In [1]: import numpy as np

In [2]: import numpy.linalg as la

In [3]: np.set_printoptions(suppress=True, linewidth=200)

In [4]: rd = lambda a: np.round(a, 2) + 0

In [5]: M2 = np.array([[8, -2, -6, -5, 4, 5],
   ...:     [6, -2, -2, 3, -7, 8],
   ...:     [4, -7, 5, 4, 9, 4],
   ...:     [7, -4, 9, 3, 8, 9],
   ...:     [2, 8, -6, 6, 7, 8],
   ...:     [0, 3, -8, -1, -7, -2]])

In [6]: X = np.triu(M2, 1)

In [7]: X
Out[7]: 
array([[ 0, -2, -6, -5,  4,  5],
       [ 0,  0, -2,  3, -7,  8],
       [ 0,  0,  0,  4,  9,  4],
       [ 0,  0,  0,  0,  8,  9],
       [ 0,  0,  0,  0,  0,  8],
       [ 0,  0,  0,  0,  0,  0]])

In [8]: # triangular

In [9]: Uu, sigma, vt = la.svd(X)

In [10]: np.argmax(sigma[:-1] / (sigma[1:] + 1e-6)) + 1
Out[10]: np.int64(5)

In [11]: rd(sigma)
Out[11]: array([17.67, 12.61,  8.42,  3.42,  0.16,  0.  ])

In [12]: M2 = Uu[:, :5] @ np.diag(sigma[:5]) @ vt[:5]

In [13]: rd(la.norm(X - M2, 2)), sigma[5]
Out[13]: (np.float64(0.0), np.float64(0.0))

In [14]: la.matrix_rank(X, rtol=0.05)
Out[14]: np.int64(4)

In [15]: la.matrix_rank(M2)
Out[15]: np.int64(5)

In [16]: rd(M2)
Out[16]: 
array([[ 0., -2., -6., -5.,  4.,  5.],
       [ 0.,  0., -2.,  3., -7.,  8.],
       [ 0.,  0.,  0.,  4.,  9.,  4.],
       [ 0.,  0.,  0.,  0.,  8.,  9.],
       [ 0.,  0.,  0.,  0.,  0.,  8.],
       [ 0.,  0.,  0.,  0.,  0.,  0.]])

In [17]: M2 = np.array([[1, 2, -3],
    ...:     [-7, 9, -9],
    ...:     [5, 6, -3],
    ...:     [1, 3, 8],
    ...:     [2, 9, 5],
    ...:     [7, 3, -2]])

In [18]: la.matrix_rank(np.vstack([X, M2.T]))
Out[18]: np.int64(6)

In [19]: np.einsum("ij->j", X)
Out[19]: array([ 0, -2, -8,  2, 14, 34])

In [20]: np.einsum("ij,ij->i", X, X)
Out[20]: array([106, 126, 113, 145,  64,   0])

In [21]: X @ M2
Out[21]: 
array([[ 22, -18,   6],
       [ 35, -42, -21],
       [ 50, 105,  69],
       [ 79,  99,  22],
       [ 56,  24, -16],
       [  0,   0,   0]])

In [22]: Uu, sigma, vt = la.svd(X)

In [23]: vecs = vt[:(sigma > 1e-8).sum()]

In [24]: rng = np.random.default_rng(186369)

In [25]: vec = X[0] + 4 * X[1] + rng.integers(2) * np.eye(6)[4]

In [26]: vec
Out[26]: array([  0.,  -2., -14.,   7., -23.,  37.])

In [27]: rd(np.diag(vecs.T @ vecs))
Out[27]: array([0., 1., 1., 1., 1., 1.])

In [28]: rd(vecs.T @ vecs)
Out[28]: 
array([[0., 0., 0., 0., 0., 0.],
       [0., 1., 0., 0., 0., 0.],
       [0., 0., 1., 0., 0., 0.],
       [0., 0., 0., 1., 0., 0.],
       [0., 0., 0., 0., 1., 0.],
       [0., 0., 0., 0., 0., 1.]])

In [29]: la.matrix_rank(np.vstack([X, vec]))
Out[29]: np.int64(5)

In [30]: rd(la.norm(vec - vecs.T @ vecs @ vec))
Out[30]: np.float64(0.0)

In [31]: J = np.array([[1.2, -1.0, -0.8, 0.6, -0.1, -0.6, 0.8],
    ...:     [0.85, -1.21, -0.62, 0.82, -0.18, -0.22, 0.42],
    ...:     [-0.7, 0.1, -1.7, 0.6, 1.0, -0.5, 1.0]])

In [32]: M2 = np.array([[-3, -3], [1, -2], [-3, -1], [3, 3], [1, 2], [-2, -2], [3, 3]])

In [33]: rd(M2.T @ J.T)
Out[33]: 
array([[ 3.1 ,  2.08, 14.1 ],
       [ 4.4 ,  4.29, 11.4 ]])

In [34]: rd(np.einsum("ik,kj->ji", J, M2))
Out[34]: 
array([[ 3.1 ,  2.08, 14.1 ],
       [ 4.4 ,  4.29, 11.4 ]])

In [35]: la.matrix_rank(J @ M2)
Out[35]: np.int64(2)

In [36]: rd(np.einsum("ij,ij->i", J, J))
Out[36]: array([4.45, 3.5 , 6.  ])

In [37]: rd(np.einsum("ij->j", J))
Out[37]: array([ 1.35, -2.11, -3.12,  2.02,  0.72, -1.32,  2.22])

In [38]: rd(J @ M2)
Out[38]: 
array([[ 3.1 ,  4.4 ],
       [ 2.08,  4.29],
       [14.1 , 11.4 ]])
